% python3 -q
>>> import numpy as np
>>> import numpy.linalg as la
>>> np.set_printoptions(precision=2, suppress=True, linewidth=200)
>>> mat = np.loadtxt("test16.csv", delimiter=",")
>>> mat
array([[ 1.,  0., -3., -4.,  0., -1., -3., -2.],
       [ 1.,  2., -2.,  3.,  0., -2., -2.,  1.],
       [ 3., -2.,  1., -1., -1., -2., -4.,  2.],
       [ 2.,  1., -5.,  1.,  0.,  0.,  2., -1.],
       [-2.,  2., -4., -1.,  3., -1., -1., -5.],
       [ 1., -1., -1., -2.,  0., -1., -2.,  2.],
       [ 2.,  0.,  0.,  2.,  2., -2.,  0., -3.],
       [ 4., -2., -3.,  4., -1., -6., -2.,  4.],
       [ 4., -1.,  0., -3.,  1.,  0., -6., -2.],
       [ 4., -1.,  2., -1.,  0., -2., -6.,  0.],
       [ 0.,  2., -4., -1.,  3., -1.,  1., -7.],
       [-1.,  4., -4.,  2.,  0., -3., -1., -1.],
       [ 2., -1.,  2.,  1., -1., -1., -2.,  0.],
       [ 0.,  0.,  0.,  0.,  0.,  0.,  0.,  0.],
       [ 1., -1., -1.,  4.,  3., -4.,  0., -2.],
       [ 2.,  1., -3.,  3., -1., -2.,  2.,  1.]])
>>> x0 = np.array([2, 2, -1, 1, 0, 0, -1, -2])
>>> rhs = mat @ x0
>>> beta, lr = np.zeros(8), 1 / la.norm(mat, 2) ** 2
>>> for i in range(200):
...     beta -= lr * mat.T @ (mat @ beta - rhs)
...     if i % 50 == 0: print(i, round(la.norm(mat @ beta - rhs), 2))
... 
0 10.69
50 0.24
100 0.04
150 0.03
>>> round(float(la.cond(mat)), 2)
12.94
>>> cen = mat - mat.mean(axis=0)
>>> evecs = la.svd(cen)[2][:7]
>>> M2 = cen - cen @ evecs.T @ evecs
>>> (cen @ evecs.T).std(axis=0)
array([3.74, 3.15, 1.87, 1.52, 1.3 , 0.98, 0.54])
>>> np.round(np.cov(cen @ evecs.T, rowvar=False), 2) + 0
array([[14.93,  0.  ,  0.  ,  0.  ,  0.  ,  0.  ,  0.  ],
       [ 0.  , 10.58,  0.  ,  0.  ,  0.  ,  0.  ,  0.  ],
       [ 0.  ,  0.  ,  3.72,  0.  ,  0.  ,  0.  ,  0.  ],
       [ 0.  ,  0.  ,  0.  ,  2.47,  0.  ,  0.  ,  0.  ],
       [ 0.  ,  0.  ,  0.  ,  0.  ,  1.8 ,  0.  ,  0.  ],
       [ 0.  ,  0.  ,  0.  ,  0.  ,  0.  ,  1.01,  0.  ],
       [ 0.  ,  0.  ,  0.  ,  0.  ,  0.  ,  0.  ,  0.31]])
>>> M2.std(axis=0)
array([0.09, 0.14, 0.07, 0.11, 0.14, 0.08, 0.08, 0.09])
>>> hat = mat @ la.solve(mat.T @ mat, mat.T)
>>> np.allclose(hat @ hat, hat)
True
>>> M2 = mat[0, 0] * mat[1:] - np.outer(mat[1:, 0], mat[0])
>>> M2
array([[  0.,   2.,   1.,   7.,   0.,  -1.,   1.,   3.],
       [  0.,  -2.,  10.,  11.,  -1.,   1.,   5.,   8.],
       [  0.,   1.,   1.,   9.,   0.,   2.,   8.,   3.],
       [  0.,   2., -10.,  -9.,   3.,  -3.,  -7.,  -9.],
       [  0.,  -1.,   2.,   2.,   0.,   0.,   1.,   4.],
       [  0.,   0.,   6.,  10.,   2.,   0.,   6.,   1.],
       [  0.,  -2.,   9.,  20.,  -1.,  -2.,  10.,  12.],
       [  0.,  -1.,  12.,  13.,   1.,   4.,   6.,   6.],
       [  0.,  -1.,  14.,  15.,   0.,   2.,   6.,   8.],
       [  0.,   2.,  -4.,  -1.,   3.,  -1.,   1.,  -7.],
       [  0.,   4.,  -7.,  -2.,   0.,  -4.,  -4.,  -3.],
       [  0.,  -1.,   8.,   9.,  -1.,   1.,   4.,   4.],
       [  0.,   0.,   0.,   0.,   0.,   0.,   0.,   0.],
       [  0.,  -1.,   2.,   8.,   3.,  -3.,   3.,   0.],
       [  0.,   1.,   3.,  11.,  -1.,   0.,   8.,   5.]])
>>> np.flatnonzero(~M2.round(6).any(axis=1))
array([12])
>>> W0 = np.load("a.npy")
>>> W0
array([[4., 1., 0., 0., 0., 0., 0., 0.],
       [0., 4., 1., 0., 0., 0., 0., 0.],
       [0., 0., 4., 1., 0., 0., 0., 0.],
       [0., 0., 0., 4., 1., 0., 0., 0.],
       [0., 0., 0., 0., 4., 1., 0., 0.],
       [0., 0., 0., 0., 0., 4., 1., 0.],
       [0., 0., 0., 0., 0., 0., 4., 1.],
       [0., 0., 0., 0., 0., 0., 0., 4.]])
>>> la.matrix_rank(W0 - W0[0, 0] * np.eye(8))
np.int64(7)
>>> np.prod(np.diag(W0)), round(la.det(W0), 2)
(np.float64(65536.0), np.float64(65536.0))
>>> q, R = la.qr(W0)
>>> np.trace(q @ q.T)
np.float64(8.0)
>>> A = np.array([[3, 4, 4, 7, 6, 7],
...     [8, 9, 9, 12, 11, 12],
...     [6, 7, 7, 10, 9, 10],
...     [8, 9, 9, 12, 11, 12]])
>>> Uu, sigma, Vh = la.svd(A)
>>> evecs = Vh[:(sigma > 1e-8).sum()]
>>> rng = np.random.default_rng(473047)
>>> x0 = A[3] + -3 * A[2] + rng.integers(2) * np.eye(6)[4]
>>> x0
array([-10., -12., -12., -18., -15., -18.])
>>> la.matrix_rank(np.vstack([A, x0]))
np.int64(3)
>>> evecs.T @ evecs
array([[ 0.48,  0.34,  0.34, -0.1 ,  0.04, -0.1 ],
       [ 0.34,  0.26,  0.26,  0.02,  0.1 ,  0.02],
       [ 0.34,  0.26,  0.26,  0.02,  0.1 ,  0.02],
       [-0.1 ,  0.02,  0.02,  0.39,  0.27,  0.39],
       [ 0.04,  0.1 ,  0.1 ,  0.27,  0.21,  0.27],
       [-0.1 ,  0.02,  0.02,  0.39,  0.27,  0.39]])
>>> J = np.array([[-0.32, 0.05, -0.35, 0.93, -0.81, 0.2, 0.63, -0.62],
...     [0.05, -0.93, -0.29, 0.78, 0.34, 0.23, -0.44, 0.37],
...     [-0.35, -0.29, 1.08, -0.26, 0.35, -0.27, 0.2, -0.28],
...     [0.93, 0.78, -0.26, 0.31, 0.13, 0.44, -0.61, -0.88],
...     [-0.81, 0.34, 0.35, 0.13, -0.03, -0.04, -0.43, 0.33],
...     [0.2, 0.23, -0.27, 0.44, -0.04, -0.87, -0.04, -0.22],
...     [0.63, -0.44, 0.2, -0.61, -0.43, -0.04, -1.18, -0.01],
...     [-0.62, 0.37, -0.28, -0.88, 0.33, -0.22, -0.01, -1.05]])
>>> np.round(la.det(J), 2)
np.float64(-8.06)
>>> np.sort(np.abs(la.eigvals(J)))
array([1.  , 1.  , 1.  , 1.01, 1.01, 1.99, 1.99, 2.  ])
>>> assert J == J.T
Traceback (most recent call last):
  File "<python-input-38>", line 1, in <module>
    assert J == J.T
           ^^^^^^^^
ValueError: The truth value of an array with more than one element is ambiguous. Use a.any() or a.all()
>>> (J + J.T) / 2
array([[-0.32,  0.05, -0.35,  0.93, -0.81,  0.2 ,  0.63, -0.62],
       [ 0.05, -0.93, -0.29,  0.78,  0.34,  0.23, -0.44,  0.37],
       [-0.35, -0.29,  1.08, -0.26,  0.35, -0.27,  0.2 , -0.28],
       [ 0.93,  0.78, -0.26,  0.31,  0.13,  0.44, -0.61, -0.88],
       [-0.81,  0.34,  0.35,  0.13, -0.03, -0.04, -0.43,  0.33],
       [ 0.2 ,  0.23, -0.27,  0.44, -0.04, -0.87, -0.04, -0.22],
       [ 0.63, -0.44,  0.2 , -0.61, -0.43, -0.04, -1.18, -0.01],
       [-0.62,  0.37, -0.28, -0.88,  0.33, -0.22, -0.01, -1.05]])
>>> np.allclose(J @ J.T, J.T @ J)
True
>>> w, evecs = la.eigh(J)
>>> x0 = np.array([3, 1, 2, 0, 2, 3, 0, 1])
>>> evecs * np.abs(w) @ evecs.T
array([[ 1.52,  0.01, -0.19,  0.09, -0.06,  0.14, -0.42, -0.06],
       [ 0.01,  1.35, -0.13, -0.09, -0.02, -0.02,  0.09, -0.43],
       [-0.19, -0.13,  1.25, -0.29,  0.12, -0.09, -0.03,  0.17],
       [ 0.09, -0.09, -0.29,  1.67, -0.2 ,  0.13,  0.22,  0.13],
       [-0.06, -0.02,  0.12, -0.2 ,  1.07, -0.05, -0.05,  0.02],
       [ 0.14, -0.02, -0.09,  0.13, -0.05,  1.06, -0.07,  0.02],
       [-0.42,  0.09, -0.03,  0.22, -0.05, -0.07,  1.53, -0.06],
       [-0.06, -0.43,  0.17,  0.13,  0.02,  0.02, -0.06,  1.55]])
>>> (np.sign(evecs[:, -1].round(6)) == np.sign(evecs[0, -1].round(6))).astype(int)
array([1, 1, 0, 1, 0, 1, 0, 0])
>>> K = np.array([[2.0, -3.0, 0.0], [-3.0, 0.0, -3.0], [0.0, -3.0, 3.0]])
>>> [round(float(x), 2) for x in la.svd(A, compute_uv=False)[:3]]
[43.09, 1.79, 0.0]
>>> round(float(la.norm(A, 2) / la.norm(A)), 2)
1.0
>>> np.argsort(-la.norm(A, axis=0).round(6), kind="stable")[:3]
array([3, 5, 4])
>>> X = np.load("out16.npy")
>>> X
array([[0, 1, 0, 2],
       [2, 0, 1, 0],
       [0, 2, 0, 1],
       [1, 0, 2, 0]])
>>> M2 = X / la.norm(X, axis=1, keepdims=True)
>>> cov = M2 @ M2.T
>>> np.argwhere(np.triu(np.abs(cov) > 0.95, 1))
array([], shape=(0, 2), dtype=int64)
>>> cov
array([[1. , 0. , 0.8, 0. ],
       [0. , 1. , 0. , 0.8],
       [0.8, 0. , 1. , 0. ],
       [0. , 0.8, 0. , 1. ]])
>>> cov[0]
array([1. , 0. , 0.8, 0. ])
>>> (np.abs(cov) > 0.9).astype(int)
array([[1, 0, 0, 0],
       [0, 1, 0, 0],
       [0, 0, 1, 0],
       [0, 0, 0, 1]])
>>> la.norm(M2, axis=1)
array([1., 1., 1., 1.])
>>> np.round(np.degrees(np.arccos(np.clip(cov[0, 2], -1, 1))), 2)
np.float64(36.87)
>>> w, evecs = la.eigh(cov)
>>> w
array([0.2, 0.2, 1.8, 1.8])
>>> (w > 1e-8).sum(), (w < -1e-8).sum()
(np.int64(4), np.int64(0))
>>> la.eigvalsh(cov @ cov)
array([0.04, 0.04, 3.24, 3.24])
>>> np.round(evecs.T @ evecs, 2) + 0
array([[1., 0., 0., 0.],
       [0., 1., 0., 0.],
       [0., 0., 1., 0.],
       [0., 0., 0., 1.]])
>>> np.unique(w.round(6) + 0, return_counts=True)[1]
array([2, 2])
>>> la.svd(cov, compute_uv=False)
array([1.8, 1.8, 0.2, 0.2])
>>> np.allclose(X @ X.T, X.T @ X)
True
>>> X @ (-1.0) ** np.arange(4)
array([-3.,  3., -3.,  3.])
>>> np.fft.fft(X[0])
array([ 3.+0.j,  0.+1.j, -3.+0.j,  0.-1.j])
>>> M2 = X + rng.integers(-2, 3, (4, 2)) @ rng.integers(-2, 3, (2, 4))
>>> M2
array([[ 2, -2,  3,  1],
       [ 6,  0,  4,  4],
       [ 4, -4,  6, -1],
       [-3, -2,  0, -6]])
>>> np.abs(M2 - X).sum(axis=1)
array([ 9, 11, 18, 14])
>>> x0 = np.array([0, 1, 0, -2])
>>> rhs = M2 @ x0
>>> rhs
array([-4, -8, -2, 10])
>>> la.solve(M2, rhs)
array([ 0.,  1.,  0., -2.])
>>> F = np.array([[0, 1, 2, 2, 2, -2, -2],
...     [-1, -2, 2, 2, 0, 1, 0],
...     [-2, -2, -2, -1, 0, 2, -1],
...     [0, 0, -1, 0, 0, -1, 1],
...     [2, 2, -2, 1, -1, -1, 2],
...     [2, -2, 1, 2, 0, -1, -2],
...     [-2, 0, 0, -1, 0, -1, -2]])
>>> F
array([[ 0,  1,  2,  2,  2, -2, -2],
       [-1, -2,  2,  2,  0,  1,  0],
       [-2, -2, -2, -1,  0,  2, -1],
       [ 0,  0, -1,  0,  0, -1,  1],
       [ 2,  2, -2,  1, -1, -1,  2],
       [ 2, -2,  1,  2,  0, -1, -2],
       [-2,  0,  0, -1,  0, -1, -2]])
>>> f = np.array([3, -3])
>>> np.correlate(F[0], F[1], "full")
array([  0,   0,   1,   2,   4,   8,   4,   1,  -6, -14,  -2,   6,   2])
>>> np.cross(F[0, :3], F[1, :3])
array([ 6, -2,  1])
>>> data = np.load("w.npy")
>>> data.round(2) + 0
array([[ 3.43, -4.77,  1.58, -8.2 , -3.7 , -1.34],
       [ 3.42, -4.76,  1.57, -8.19, -3.7 , -1.34],
       [ 3.27, -4.45,  1.46, -7.71, -3.62, -1.18],
       [ 3.08, -4.08,  1.32, -7.16, -3.51, -1.  ],
       [ 2.82, -3.6 ,  1.14, -6.42, -3.36, -0.78],
       [ 2.39, -2.86,  0.85, -5.25, -3.09, -0.46],
       [ 2.28, -2.68,  0.77, -4.96, -3.02, -0.4 ],
       [ 2.01, -2.25,  0.59, -4.26, -2.83, -0.25],
       [ 1.17, -1.17,  0.09, -2.34, -2.16, -0.01],
       [ 0.85, -0.85, -0.07, -1.7 , -1.84, -0.01],
       [ 0.42, -0.5 , -0.23, -0.92, -1.3 , -0.08],
       [ 0.41, -0.49, -0.23, -0.91, -1.28, -0.08],
       [ 0.17, -0.31, -0.24, -0.48, -0.82, -0.14],
       [ 0.09, -0.24, -0.21, -0.33, -0.61, -0.15],
       [ 0.09, -0.24, -0.21, -0.33, -0.61, -0.15],
       [ 0.09, -0.23, -0.21, -0.32, -0.59, -0.15],
       [ 0.01, -0.09, -0.09, -0.1 , -0.21, -0.08],
       [ 0.  , -0.02, -0.02, -0.02, -0.05, -0.02],
       [ 0.01,  0.08,  0.08,  0.08,  0.16,  0.09],
       [ 0.05,  0.28,  0.27,  0.23,  0.44,  0.33],
       [ 0.07,  0.36,  0.34,  0.29,  0.54,  0.43],
       [ 0.34,  1.13,  0.93,  0.79,  1.17,  1.47],
       [ 0.51,  1.59,  1.22,  1.08,  1.43,  2.1 ],
       [ 0.55,  1.71,  1.3 ,  1.16,  1.49,  2.26],
       [ 0.67,  2.05,  1.49,  1.37,  1.64,  2.72],
       [ 0.83,  2.49,  1.74,  1.66,  1.82,  3.32],
       [ 1.48,  4.5 ,  2.7 ,  3.02,  2.44,  5.99],
       [ 2.12,  6.66,  3.57,  4.54,  2.91,  8.77],
       [ 3.2 , 10.72,  4.99,  7.52,  3.58, 13.92],
       [ 3.27, 10.98,  5.07,  7.71,  3.62, 14.25],
       [ 3.84, 13.33,  5.8 ,  9.49,  3.92, 17.17]])
>>> r = la.matrix_rank(data)
>>> r
np.int64(3)
>>> null = la.svd(data)[2][r:].T
>>> [int(la.matrix_rank(np.delete(data, i, axis=0))) for i in range(31)]
[3, 3, 3, 3, 3, 3, 3, 3, 3, 3, 3, 3, 3, 3, 3, 3, 3, 3, 3, 3, 3, 3, 3, 3, 3, 3, 3, 3, 3, 3, 3]
>>> [int(la.matrix_rank(data[:i])) for i in range(1, len(data) + 1)]
[1, 2, 3, 3, 3, 3, 3, 3, 3, 3, 3, 3, 3, 3, 3, 3, 3, 3, 3, 3, 3, 3, 3, 3, 3, 3, 3, 3, 3, 3, 3]
>>> null.shape
(6, 3)
>>> Uu, sigma, Vh = la.svd(data)
>>> evecs = Vh[:(sigma > 1e-8).sum()]
>>> x0 = data[0] + 3 * data[16] + rng.integers(2) * np.eye(6)[5]
>>> x0
array([ 3.46, -5.05,  1.3 , -8.51, -4.32, -0.59])
>>> la.matrix_rank(np.vstack([data, x0]))
np.int64(4)
>>> cen = data - data.mean(axis=0)
>>> evecs = la.svd(cen)[2][:3]
>>> M2 = cen - cen @ evecs.T @ evecs
>>> np.round(np.cov(cen @ evecs.T, rowvar=False), 2) + 0
array([[66.25,  0.  ,  0.  ],
       [ 0.  ,  6.69,  0.  ],
       [ 0.  ,  0.  ,  0.45]])
>>> f, g = data[14], data[27]
>>> round(f @ g, 2)
np.float64(-6.75)
>>> pr = (f @ g) / (f @ f) * f
>>> pr
array([-1.02,  2.63,  2.32,  3.65,  6.67,  1.61])
>>> round(float(la.norm(f + g) ** 2 + la.norm(f - g) ** 2), 2)
336.42
>>> M2 = J / np.sqrt((J ** 2).mean(axis=1, keepdims=True))
>>> la.norm(M2, axis=1)
array([2.83, 2.83, 2.83, 2.83, 2.83, 2.83, 2.83, 2.83])
>>> la.matrix_rank(M2) == la.matrix_rank(J)
np.True_
